>>> import numpy as np
>>> from numpy import linalg as LA
>>> np.set_printoptions(precision=2, suppress=True, linewidth=100)
>>> def rd(a):
...     return np.round(a, 2) + 0
... 
>>> F = np.loadtxt("case4.csv", delimiter=",")
>>> F
array([[  6., -15.,  24.],
       [  0.,   0.,   0.],
       [  2.,  -5.,   8.],
       [  8., -20.,  32.],
       [  2.,  -5.,   8.],
       [-10.,  25., -40.]])
>>> # looks like rank 1
>>> rd(np.trace(LA.pinv(F) @ F))
np.float64(1.0)
>>> X = np.load("block10.npy")
>>> X
array([[ 2., -1., -2., -2., -1., -5., -1.,  2.],
       [-1.,  2.,  1., -1.,  1., -1.,  2., -2.],
       [-1.,  1., -1., -2.,  0.,  5., -5.,  5.],
       [ 0.,  1.,  1., -1., -1.,  4.,  2.,  3.],
       [ 2.,  0., -2.,  2.,  1., -5., -1.,  2.],
       [ 0.,  0.,  0.,  0.,  0.,  1.,  2.,  2.],
       [ 0.,  0.,  0.,  0.,  0.,  2.,  1.,  2.],
       [ 0.,  0.,  0.,  0.,  0.,  0.,  2.,  2.]])
>>> rng = np.random.default_rng(4636)
>>> z = rng.permutation(8)
>>> other = X[:, z] * rng.choice([-1, 1], 8)
>>> other
array([[ 5., -1., -2., -2., -1., -2.,  2.,  1.],
       [ 1.,  2.,  1., -1.,  1.,  1., -2., -2.],
       [-5., -5., -1., -2.,  0.,  1.,  5., -1.],
       [-4.,  2.,  1., -1., -1., -0.,  3., -1.],
       [ 5., -1., -2.,  2.,  1., -2.,  2., -0.],
       [-1.,  2.,  0.,  0.,  0., -0.,  2., -0.],
       [-2.,  1.,  0.,  0.,  0., -0.,  2., -0.],
       [-0.,  2.,  0.,  0.,  0., -0.,  2., -0.]])
>>> Uu, _, vt = LA.svd(X.T @ other)
>>> rd(Uu @ vt)
array([[ 0.,  0.,  0.,  0.,  0., -1.,  0.,  0.],
       [ 0.,  0.,  0.,  0.,  0.,  0.,  0., -1.],
       [ 0.,  0.,  1.,  0.,  0.,  0.,  0.,  0.],
       [ 0.,  0.,  0.,  1.,  0.,  0.,  0.,  0.],
       [ 0.,  0.,  0.,  0.,  1.,  0.,  0.,  0.],
       [-1.,  0.,  0.,  0.,  0.,  0.,  0.,  0.],
       [ 0.,  1.,  0.,  0.,  0.,  0.,  0.,  0.],
       [ 0.,  0.,  0.,  0.,  0.,  0.,  1.,  0.]])
>>> z
array([5, 6, 2, 3, 4, 0, 7, 1])
>>> rd(LA.lstsq(X, other)[0])
array([[ 0.,  0.,  0.,  0.,  0., -1.,  0.,  0.],
       [ 0.,  0.,  0.,  0.,  0.,  0.,  0., -1.],
       [ 0.,  0.,  1.,  0.,  0.,  0.,  0.,  0.],
       [ 0.,  0.,  0.,  1.,  0.,  0.,  0.,  0.],
       [ 0.,  0.,  0.,  0.,  1.,  0.,  0.,  0.],
       [-1.,  0.,  0.,  0.,  0.,  0.,  0.,  0.],
       [ 0.,  1.,  0.,  0.,  0.,  0.,  0.,  0.],
       [ 0.,  0.,  0.,  0.,  0.,  0.,  1.,  0.]])
>>> other = LA.invert(X)
Traceback (most recent call last):
  File "<python-input-18>", line 1, in <module>
    other = LA.invert(X)
            ^^^^^^^^^
AttributeError: module 'numpy.linalg' has no attribute 'invert'
>>> other = LA.inv(X)
>>> rd(LA.det(X) * LA.det(other))
np.float64(1.0)
>>> rd(LA.slogdet(X)[0])
np.float64(1.0)
>>> rd(X @ other)
array([[1., 0., 0., 0., 0., 0., 0., 0.],
       [0., 1., 0., 0., 0., 0., 0., 0.],
       [0., 0., 1., 0., 0., 0., 0., 0.],
       [0., 0., 0., 1., 0., 0., 0., 0.],
       [0., 0., 0., 0., 1., 0., 0., 0.],
       [0., 0., 0., 0., 0., 1., 0., 0.],
       [0., 0., 0., 0., 0., 0., 1., 0.],
       [0., 0., 0., 0., 0., 0., 0., 1.]])
>>> (np.abs(other) > 1e-9).astype(int)
array([[1, 1, 1, 1, 1, 1, 1, 1],
       [1, 0, 1, 1, 1, 1, 1, 1],
       [1, 1, 1, 1, 1, 1, 1, 1],
       [1, 1, 1, 1, 1, 1, 1, 1],
       [1, 1, 1, 1, 1, 1, 1, 1],
       [0, 0, 0, 0, 0, 1, 0, 1],
       [0, 0, 0, 0, 0, 1, 1, 1],
       [0, 0, 0, 0, 0, 1, 1, 1]])
>>> rd(LA.det(X) * other)
array([[  30.,   30.,  -40.,   10.,   10., -390.,  390.,   75.],
       [ -18.,    0.,   24.,   48.,   30.,  396., -324., -216.],
       [  12.,   30.,  -46.,   -2.,  -20., -984.,  606.,  534.],
       [ -30.,  -30.,   10.,   20.,   20.,  210., -210.,  -75.],
       [  24.,   60.,  -32.,  -64.,  -10., -618.,  582.,  258.],
       [   0.,    0.,    0.,    0.,    0.,   90.,    0.,  -90.],
       [   0.,    0.,    0.,    0.,    0.,  180.,  -90.,  -90.],
       [   0.,    0.,    0.,    0.,    0., -180.,   90.,  135.]])
>>> np.allclose(other, X.T)
False
>>> data = np.arange(12).reshape(4, 3) + 2
>>> data
array([[ 2,  3,  4],
       [ 5,  6,  7],
       [ 8,  9, 10],
       [11, 12, 13]])
>>> # rank 2
>>> Uu, sigma, vt = LA.svd(data)
>>> evecs = vt[:(sigma > 1e-8).sum()]
>>> x = data[3] + -3 * data[2] + rng.integers(2) * np.eye(3)[2]
>>> x
array([-13., -15., -17.])
>>> rd(evecs.T @ evecs)
array([[ 0.83,  0.33, -0.17],
       [ 0.33,  0.33,  0.33],
       [-0.17,  0.33,  0.83]])
>>> LA.matrix_rank(np.vstack([data, x]))
np.int64(2)
>>> np.allclose(evecs.T @ evecs @ x, x)
True
>>> T = np.stack([data, -3 * data, data[::-1]])
>>> LA.matrix_rank(T.reshape(3, -1))
np.int64(2)
>>> LA.matrix_rank(T)
array([2, 2, 2])
>>> Uu, sigma, vt = LA.svd(data)
>>> rd(sigma)
array([28.58,  1.15,  0.  ])
>>> other = Uu[:, :2] @ np.diag(sigma[:2]) @ vt[:2]
>>> rd(LA.norm(data - other) / LA.norm(data))
np.float64(0.0)
>>> LA.matrix_rank(other)
np.int64(2)
>>> rd(other)
array([[ 2.,  3.,  4.],
       [ 5.,  6.,  7.],
       [ 8.,  9., 10.],
       [11., 12., 13.]])
>>> rd(np.abs(data - other).max())
np.float64(0.0)
>>> other = np.array([[0, 0], [2, 1]])
>>> basis = np.kron(other, data)
>>> basis.shape
(8, 6)
>>> basis
array([[ 0,  0,  0,  0,  0,  0],
       [ 0,  0,  0,  0,  0,  0],
       [ 0,  0,  0,  0,  0,  0],
       [ 0,  0,  0,  0,  0,  0],
       [ 4,  6,  8,  2,  3,  4],
       [10, 12, 14,  5,  6,  7],
       [16, 18, 20,  8,  9, 10],
       [22, 24, 26, 11, 12, 13]])
>>> LA.lstsq(data[:-1].T, data[-1])[2]
np.int32(2)
>>> rd(np.trace(LA.pinv(data) @ data))
np.float64(2.0)
>>> np.allclose(data[:-1].T @ LA.lstsq(data[:-1].T, data[-1])[0], data[-1])
True
>>> np.abs(np.diag(LA.qr(data)[1])) > 1e-9
array([ True,  True, False])
>>> m1 = np.loadtxt("w.csv", delimiter=",")
>>> m1
array([[ 0.,  0., -3.,  0.,  0.,  0.,  0.,  0., -2.],
       [ 0.,  0.,  0.,  0., -2.,  0.,  0.,  0.,  0.],
       [ 0.,  0.,  0.,  0.,  0., -5.,  0.,  2.,  0.],
       [ 0.,  0.,  0.,  2.,  0.,  0.,  0.,  0.,  0.],
       [ 0., -2.,  0.,  0.,  0.,  0.,  0.,  0., -3.],
       [ 0.,  0.,  0.,  0.,  0.,  3.,  1., -1.,  4.],
       [ 1., -5.,  0.,  0.,  5., -5.,  2.,  0.,  0.],
       [ 0., -3.,  0.,  0.,  0.,  0.,  0.,  0.,  0.],
       [ 0.,  0.,  0.,  0.,  0.,  0.,  0.,  0.,  0.],
       [ 0.,  0.,  1.,  0.,  0.,  3.,  0., -1.,  0.]])
>>> other = np.array([[-3, -4],
...     [3, -5],
...     [5, 3],
...     [-4, 1],
...     [3, 0],
...     [0, 5],
...     [-2, -2],
...     [5, 1],
...     [3, -5]])
>>> np.einsum("ij,ij->i", m1, m1)
array([13.,  4., 29.,  4., 13., 27., 80.,  9.,  0., 11.])
>>> LA.matrix_rank(m1 @ other)
np.int64(2)
>>> other.T @ m1.T
array([[-21.,  -6.,  10.,  -8., -15.,   5.,  -7.,  -9.,   0.,   0.],
       [  1.,   0., -23.,   2.,  25.,  -8.,  -8.,  15.,   0.,  17.]])
>>> basis = np.array([[-1.3, 1.6, -1.0, -0.4, 0.0, 0.0], [1.4, 0.1, -1.2, 0.6, -1.3, 0.7]])
>>> arr = np.array([[0, 2],
...     [3, 4],
...     [1, 1],
...     [2, 0],
...     [0, 5],
...     [3, 0],
...     [1, 3],
...     [1, 4],
...     [3, 3],
...     [4, 2],
...     [0, 4],
...     [5, 5],
...     [1, 1],
...     [3, 0],
...     [1, 1],
...     [5, 2],
...     [0, 5],
...     [3, 1],
...     [2, 0],
...     [2, 3],
...     [0, 4],
...     [4, 4],
...     [0, 2],
...     [0, 2],
...     [3, 1],
...     [2, 3],
...     [2, 2],
...     [3, 3],
...     [2, 3],
...     [5, 0],
...     [5, 4],
...     [3, 3],
...     [1, 2]]) @ basis + 0.02 * rng.normal(size=(33, 6))
>>> rd(arr)
array([[  2.82,   0.2 ,  -2.4 ,   1.19,  -2.61,   1.39],
       [  1.7 ,   5.19,  -7.84,   1.19,  -5.18,   2.82],
       [  0.12,   1.71,  -2.19,   0.17,  -1.3 ,   0.7 ],
       [ -2.62,   3.21,  -1.99,  -0.8 ,   0.01,   0.02],
       [  7.  ,   0.52,  -6.01,   2.99,  -6.48,   3.52],
       [ -3.88,   4.79,  -3.01,  -1.19,   0.02,   0.  ],
       [  2.92,   1.88,  -4.61,   1.4 ,  -3.89,   2.1 ],
       [  4.25,   1.98,  -5.81,   1.99,  -5.2 ,   2.82],
       [  0.33,   5.11,  -6.6 ,   0.59,  -3.94,   2.1 ],
       [ -2.4 ,   6.58,  -6.41,  -0.38,  -2.62,   1.4 ],
       [  5.61,   0.4 ,  -4.83,   2.4 ,  -5.17,   2.83],
       [  0.46,   8.5 , -10.96,   0.99,  -6.46,   3.51],
       [  0.09,   1.72,  -2.18,   0.23,  -1.3 ,   0.73],
       [ -3.94,   4.81,  -3.  ,  -1.2 ,  -0.02,  -0.02],
       [  0.13,   1.67,  -2.21,   0.19,  -1.33,   0.68],
       [ -3.69,   8.22,  -7.42,  -0.79,  -2.6 ,   1.44],
       [  6.98,   0.52,  -6.  ,   3.05,  -6.5 ,   3.49],
       [ -2.51,   4.9 ,  -4.21,  -0.59,  -1.31,   0.73],
       [ -2.6 ,   3.16,  -2.02,  -0.83,  -0.01,   0.02],
       [  1.6 ,   3.5 ,  -5.62,   1.01,  -3.92,   2.11],
       [  5.62,   0.38,  -4.81,   2.41,  -5.21,   2.78],
       [  0.41,   6.82,  -8.84,   0.81,  -5.21,   2.79],
       [  2.78,   0.19,  -2.43,   1.19,  -2.6 ,   1.39],
       [  2.79,   0.15,  -2.4 ,   1.2 ,  -2.61,   1.39],
       [ -2.44,   4.9 ,  -4.2 ,  -0.59,  -1.31,   0.73],
       [  1.6 ,   3.5 ,  -5.59,   0.99,  -3.91,   2.09],
       [  0.18,   3.35,  -4.39,   0.42,  -2.62,   1.45],
       [  0.27,   5.09,  -6.62,   0.62,  -3.9 ,   2.12],
       [  1.6 ,   3.52,  -5.64,   1.02,  -3.88,   2.1 ],
       [ -6.53,   7.97,  -4.99,  -1.98,   0.01,  -0.01],
       [ -0.9 ,   8.36,  -9.81,   0.38,  -5.2 ,   2.79],
       [  0.29,   5.07,  -6.57,   0.61,  -3.9 ,   2.11],
       [  1.48,   1.79,  -3.41,   0.79,  -2.63,   1.44]])
>>> x = np.array([-1, -3, 3, -1, -3, -3])
>>> rhs = arr @ x
>>> rd(LA.pinv(arr) @ arr)
array([[1., 0., 0., 0., 0., 0.],
       [0., 1., 0., 0., 0., 0.],
       [0., 0., 1., 0., 0., 0.],
       [0., 0., 0., 1., 0., 0.],
       [0., 0., 0., 0., 1., 0.],
       [0., 0., 0., 0., 0., 1.]])
>>> rd(LA.solve(arr.T @ arr, arr.T @ rhs))
array([-1., -3.,  3., -1., -3., -3.])
>>> rhs = rhs + 0.05 * rng.normal(size=33)
>>> rd(rhs)
array([ -8.06, -34.77, -10.22, -12.22, -20.77, -18.48, -18.46, -22.42, -30.5 , -32.57, -16.75,
       -50.98, -10.4 , -18.14, -10.02, -38.97, -20.63, -22.44, -12.19, -24.53, -16.38, -40.9 ,
        -8.21,  -7.99, -22.5 , -24.44, -20.27, -30.69, -24.78, -30.4 , -46.81, -30.47, -14.39])
>>> c, *_ = LA.lstsq(arr, rhs)
>>> rd(arr.T @ (rhs - arr @ c))
array([0., 0., 0., 0., 0., 0.])
>>> rd(LA.norm(rhs - arr @ c))
np.float64(0.29)
>>> [round(float(LA.norm(LA.solve(arr.T @ arr + lam * np.eye(6), arr.T @ rhs))), 2) for lam in (0, 1, 10, 100)]
[6.32, 3.31, 3.29, 3.13]
>>> c.round()
array([-1., -3.,  3., -2., -3., -3.])
>>> other = X[0, 0] * X[1:] - np.outer(X[1:, 0], X[0])
>>> other
array([[  0.,   3.,   0.,  -4.,   1.,  -7.,   3.,  -2.],
       [  0.,   1.,  -4.,  -6.,  -1.,   5., -11.,  12.],
       [  0.,   2.,   2.,  -2.,  -2.,   8.,   4.,   6.],
       [  0.,   2.,   0.,   8.,   4.,   0.,   0.,   0.],
       [  0.,   0.,   0.,   0.,   0.,   2.,   4.,   4.],
       [  0.,   0.,   0.,   0.,   0.,   4.,   2.,   4.],
       [  0.,   0.,   0.,   0.,   0.,   0.,   4.,   4.]])
>>> X[:, 0] / X[0, 0]
array([ 1. , -0.5, -0.5,  0. ,  1. ,  0. ,  0. ,  0. ])
>>> np.flatnonzero(~other.round(6).any(axis=1))
array([], dtype=int64)
